In [1]: import numpy as np

In [2]: import numpy.linalg as la

In [3]: np.set_printoptions(precision=1, suppress=True, linewidth=200)

In [4]: def tidy(a):
   ...:     return np.round(a, 1) + 0
   ...: 

In [5]: X = np.array([[1.0, 0.0], [0.0, 1.0]])

In [6]: # 2 blocks once reordered

In [7]: tidy(la.norm(X, axis=0))
Out[7]: array([1., 1.])

In [8]: X[:, 0] @ X[:, 1]
Out[8]: np.float64(0.0)

In [9]: X.T @ X
Out[9]: 
array([[1., 0.],
       [0., 1.]])

In [10]: print(tidy(np.sort(la.eigvals(X).real)))
[1. 1.]

In [11]: (X != 0).astype(int)
Out[11]: 
array([[1, 0],
       [0, 1]])

In [12]: tidy(la.det(X))
Out[12]: np.float64(1.0)

In [13]: np.flatnonzero(la.matrix_power((X != 0) + (X.T != 0) + np.eye(2), 2)[0])
Out[13]: array([0])

In [14]: Lm = la.cholesky(X)

In [15]: np.prod(np.diag(Lm)) ** 2, tidy(la.det(X))
Out[15]: (np.float64(1.0), np.float64(1.0))

In [16]: X / np.sqrt(np.outer(np.diag(X), np.diag(X)))
Out[16]: 
array([[1., 0.],
       [0., 1.]])

In [17]: evals, vecs = la.eigh(X)

In [18]: vecs.T @ vecs
Out[18]: 
array([[1., 0.],
       [0., 1.]])

In [19]: vecs.T @ X @ vecs
Out[19]: 
array([[1., 0.],
       [0., 1.]])

In [20]: (evals > 1e-8).sum(), (evals < -1e-8).sum()
Out[20]: (np.int64(2), np.int64(0))

In [21]: vecs @ np.diag(evals) @ vecs.T
Out[21]: 
array([[1., 0.],
       [0., 1.]])

In [22]: E = np.load("sample18.npy")

In [23]: tidy(E)
Out[23]: 
array([[ 0.4,  0.2, -0.5],
       [ 0.2,  1. ,  0.1],
       [-0.5,  0.1,  0.7]])

In [24]: # symmetric, so the eigenvalues are real

In [25]: left, sigma, VT = la.svd(E)

In [26]: vecs = VT[:(sigma > 1e-8).sum()]

In [27]: rng = np.random.default_rng(812)

In [28]: vec = E[1] + -1 * E[0] + rng.integers(2) * np.eye(3)[1]

In [29]: tidy(vec)
Out[29]: array([-0.2,  1.8,  0.6])

In [30]: print(tidy(np.diag(vecs.T @ vecs)))
[0.4 1.  0.7]

In [31]: tidy(la.norm(vec - vecs.T @ vecs @ vec))
Out[31]: np.float64(0.2)

In [32]: la.matrix_rank(np.vstack([E, vec]))
Out[32]: np.int64(3)
